$ ipython --no-banner

In [1]: import numpy as np

In [2]: np.set_printoptions(precision=3, suppress=True, linewidth=140, sign=" ")

In [3]: E = np.diag(np.array([-3, -2, 1, 0])) + 5 * np.eye(4, k=1) + 5 * np.eye(4, k=-1)

In [4]: E
Out[4]: 
array([[-3.,  5.,  0.,  0.],
       [ 5., -2.,  5.,  0.],
       [ 0.,  5.,  1.,  5.],
       [ 0.,  0.,  5.,  0.]])

In [5]: evals, V = np.linalg.eigh(E)

In [6]: (evals > 1e-8).sum(), (evals < -1e-8).sum()
Out[6]: (np.int64(2), np.int64(2))

In [7]: evals.sum(), np.trace(E)
Out[7]: (np.float64(-4.0), np.float64(-4.0))

In [8]: np.round(V @ np.diag(evals) @ V.T, 3) + 0
Out[8]: 
array([[-3.,  5.,  0.,  0.],
       [ 5., -2.,  5.,  0.],
       [ 0.,  5.,  1.,  5.],
       [ 0.,  0.,  5.,  0.]])

In [9]: np.linalg.svd(E, compute_uv=False)
Out[9]: array([ 9.278,  7.671,  4.043,  1.651])

In [10]: np.round(V.T @ V, 3) + 0
Out[10]: 
array([[ 1.,  0.,  0.,  0.],
       [ 0.,  1.,  0.,  0.],
       [ 0.,  0.,  1.,  0.],
       [ 0.,  0.,  0.,  1.]])

In [11]: arr = np.array([[-6, 8, -6, -8, 4, 3, -6, -2],
    ...:     [-1, 6, 0, 9, -6, -3, 3, 5],
    ...:     [7, -7, 0, 8, 1, 7, 5, -9]])

In [12]: arr[-1] = arr[0] + -1 * arr[1]

In [13]: arr
Out[13]: 
array([[ -6,   8,  -6,  -8,   4,   3,  -6,  -2],
       [ -1,   6,   0,   9,  -6,  -3,   3,   5],
       [ -5,   2,  -6, -17,  10,   6,  -9,  -7]])

In [14]: arr.mean(axis=0)
Out[14]: array([-4.   ,  5.333, -4.   , -5.333,  2.667,  2.   , -4.   , -1.333])

In [15]: np.zeros(3, 8)
Traceback (most recent call last):
  Cell In[15], line 1
    np.zeros(3, 8)
TypeError: Cannot interpret '8' as a data type


In [16]: np.unravel_index(np.abs(arr).argmax(), arr.shape)
Out[16]: (np.int64(2), np.int64(3))

In [17]: arr[:, 8]
Traceback (most recent call last):
  Cell In[17], line 1
    arr[:, 8]
IndexError: index 8 is out of bounds for axis 1 with size 8


In [18]: arr.sum(axis=0)
Out[18]: array([-12,  16, -12, -16,   8,   6, -12,  -4])

In [19]: np.abs(arr).max()
Out[19]: np.int64(17)

In [20]: arr - arr[0]
Out[20]: 
array([[  0,   0,   0,   0,   0,   0,   0,   0],
       [  5,  -2,   6,  17, -10,  -6,   9,   7],
       [  1,  -6,   0,  -9,   6,   3,  -3,  -5]])
